$ ipython --no-banner

In [1]: import numpy as np

In [2]: import numpy.linalg as la

In [3]: np.set_printoptions(precision=3, suppress=True, linewidth=140)

In [4]: M = np.loadtxt("data.csv", delimiter=",")

In [5]: print(M)
[[3. 0. 0. 0. 0. 2. 2. 2. 0.]
 [0. 3. 0. 2. 2. 0. 0. 0. 0.]
 [0. 0. 3. 0. 0. 0. 0. 0. 2.]
 [0. 2. 0. 3. 2. 0. 0. 0. 0.]
 [0. 2. 0. 2. 3. 0. 0. 0. 0.]
 [2. 0. 0. 0. 0. 3. 2. 2. 0.]
 [2. 0. 0. 0. 0. 2. 3. 2. 0.]
 [2. 0. 0. 0. 0. 2. 2. 3. 0.]
 [0. 0. 2. 0. 0. 0. 0. 0. 3.]]

In [6]: la.matrix_power(M, 2)
Out[6]: 
array([[21.,  0.,  0.,  0.,  0., 20., 20., 20.,  0.],
       [ 0., 17.,  0., 16., 16.,  0.,  0.,  0.,  0.],
       [ 0.,  0., 13.,  0.,  0.,  0.,  0.,  0., 12.],
       [ 0., 16.,  0., 17., 16.,  0.,  0.,  0.,  0.],
       [ 0., 16.,  0., 16., 17.,  0.,  0.,  0.,  0.],
       [20.,  0.,  0.,  0.,  0., 21., 20., 20.,  0.],
       [20.,  0.,  0.,  0.,  0., 20., 21., 20.,  0.],
       [20.,  0.,  0.,  0.,  0., 20., 20., 21.,  0.],
       [ 0.,  0., 12.,  0.,  0.,  0.,  0.,  0., 13.]])

In [7]: np.trace(M)
Out[7]: np.float64(27.0)

In [8]: np.round(np.abs(la.eigvals(M)).max(), 3)
Out[8]: np.float64(9.0)

In [9]: round(la.det(M), 3)
Out[9]: np.float64(315.0)

In [10]: other = la.inv(M)

In [11]: (np.abs(other) > 1e-9).astype(int)
Out[11]: 
array([[1, 0, 0, 0, 0, 1, 1, 1, 0],
       [0, 1, 0, 1, 1, 0, 0, 0, 0],
       [0, 0, 1, 0, 0, 0, 0, 0, 1],
       [0, 1, 0, 1, 1, 0, 0, 0, 0],
       [0, 1, 0, 1, 1, 0, 0, 0, 0],
       [1, 0, 0, 0, 0, 1, 1, 1, 0],
       [1, 0, 0, 0, 0, 1, 1, 1, 0],
       [1, 0, 0, 0, 0, 1, 1, 1, 0],
       [0, 0, 1, 0, 0, 0, 0, 0, 1]])

In [12]: la.inv(other)
Out[12]: 
array([[3., 0., 0., 0., 0., 2., 2., 2., 0.],
       [0., 3., 0., 2., 2., 0., 0., 0., 0.],
       [0., 0., 3., 0., 0., 0., 0., 0., 2.],
       [0., 2., 0., 3., 2., 0., 0., 0., 0.],
       [0., 2., 0., 2., 3., 0., 0., 0., 0.],
       [2., 0., 0., 0., 0., 3., 2., 2., 0.],
       [2., 0., 0., 0., 0., 2., 3., 2., 0.],
       [2., 0., 0., 0., 0., 2., 2., 3., 0.],
       [0., 0., 2., 0., 0., 0., 0., 0., 3.]])

In [13]: vec = np.array([7, 5, 2, 3, 6, 3, 3, 0, 8])

In [14]: rhs = M @ vec

In [15]: coef, lr = np.zeros(9), 1 / la.norm(M, 2) ** 2

In [16]: for i in range(60):
    ...:     coef -= lr * M.T @ (M @ coef - rhs)
    ...:     if i % 10 == 0: print(i, round(la.norm(M @ coef - rhs), 3))
    ...: 
0 33.814
10 6.037
20 5.305
30 4.685
40 4.138
50 3.654

In [17]: coef
Out[17]: array([5.22 , 4.842, 3.424, 3.791, 5.367, 3.119, 3.119, 1.542, 6.576])

In [18]: print(round(float(la.cond(M)), 3))
9.0

In [19]: L = la.cholesky(M)

In [20]: np.round(np.prod(np.diag(L)) ** 2, 3), round(la.det(M), 3)
Out[20]: (np.float64(315.0), np.float64(315.0))

In [21]: print(M / np.sqrt(np.outer(np.diag(M), np.diag(M))))
[[1.    0.    0.    0.    0.    0.667 0.667 0.667 0.   ]
 [0.    1.    0.    0.667 0.667 0.    0.    0.    0.   ]
 [0.    0.    1.    0.    0.    0.    0.    0.    0.667]
 [0.    0.667 0.    1.    0.667 0.    0.    0.    0.   ]
 [0.    0.667 0.    0.667 1.    0.    0.    0.    0.   ]
 [0.667 0.    0.    0.    0.    1.    0.667 0.667 0.   ]
 [0.667 0.    0.    0.    0.    0.667 1.    0.667 0.   ]
 [0.667 0.    0.    0.    0.    0.667 0.667 1.    0.   ]
 [0.    0.    0.667 0.    0.    0.    0.    0.    1.   ]]

In [22]: np.diag(L) ** 2
Out[22]: array([3.   , 3.   , 3.   , 1.667, 1.4  , 1.667, 1.4  , 1.286, 1.667])

In [23]: L
Out[23]: 
array([[1.732, 0.   , 0.   , 0.   , 0.   , 0.   , 0.   , 0.   , 0.   ],
       [0.   , 1.732, 0.   , 0.   , 0.   , 0.   , 0.   , 0.   , 0.   ],
       [0.   , 0.   , 1.732, 0.   , 0.   , 0.   , 0.   , 0.   , 0.   ],
       [0.   , 1.155, 0.   , 1.291, 0.   , 0.   , 0.   , 0.   , 0.   ],
       [0.   , 1.155, 0.   , 0.516, 1.183, 0.   , 0.   , 0.   , 0.   ],
       [1.155, 0.   , 0.   , 0.   , 0.   , 1.291, 0.   , 0.   , 0.   ],
       [1.155, 0.   , 0.   , 0.   , 0.   , 0.516, 1.183, 0.   , 0.   ],
       [1.155, 0.   , 0.   , 0.   , 0.   , 0.516, 0.338, 1.134, 0.   ],
       [0.   , 0.   , 1.155, 0.   , 0.   , 0.   , 0.   , 0.   , 1.291]])

In [24]: K = np.load("x.npy")

In [25]: K
Out[25]: 
array([[0, 0, 0, 0, 0, 0, 0, 0, 1, 0],
       [0, 0, 0, 0, 0, 1, 0, 0, 0, 0],
       [0, 0, 0, 0, 0, 0, 0, 0, 0, 1],
       [0, 1, 0, 0, 0, 0, 0, 0, 0, 0],
       [0, 0, 1, 0, 0, 0, 0, 0, 0, 0],
       [1, 0, 0, 0, 0, 0, 0, 0, 0, 0],
       [0, 0, 0, 1, 0, 0, 0, 0, 0, 0],
       [0, 0, 0, 0, 0, 0, 1, 0, 0, 0],
       [0, 0, 0, 0, 0, 0, 0, 1, 0, 0],
       [0, 0, 0, 0, 1, 0, 0, 0, 0, 0]])

In [26]: vec = np.array([-3, 2, 2, -1, 1, 2, 2, -1, 3, 2])

In [27]: rhs = K @ vec

In [28]: rhs
Out[28]: array([ 3,  2,  2,  2,  2, -3, -1,  2, -1,  1])

In [29]: print(la.solve(K.T, K[0]))
[1. 0. 0. 0. 0. 0. 0. 0. 0. 0.]

In [30]: la.solve(K, rhs)
Out[30]: array([-3.,  2.,  2., -1.,  1.,  2.,  2., -1.,  3.,  2.])

In [31]: la.solve(K, 2 * rhs)
Out[31]: array([-6.,  4.,  4., -2.,  2.,  4.,  4., -2.,  6.,  4.])
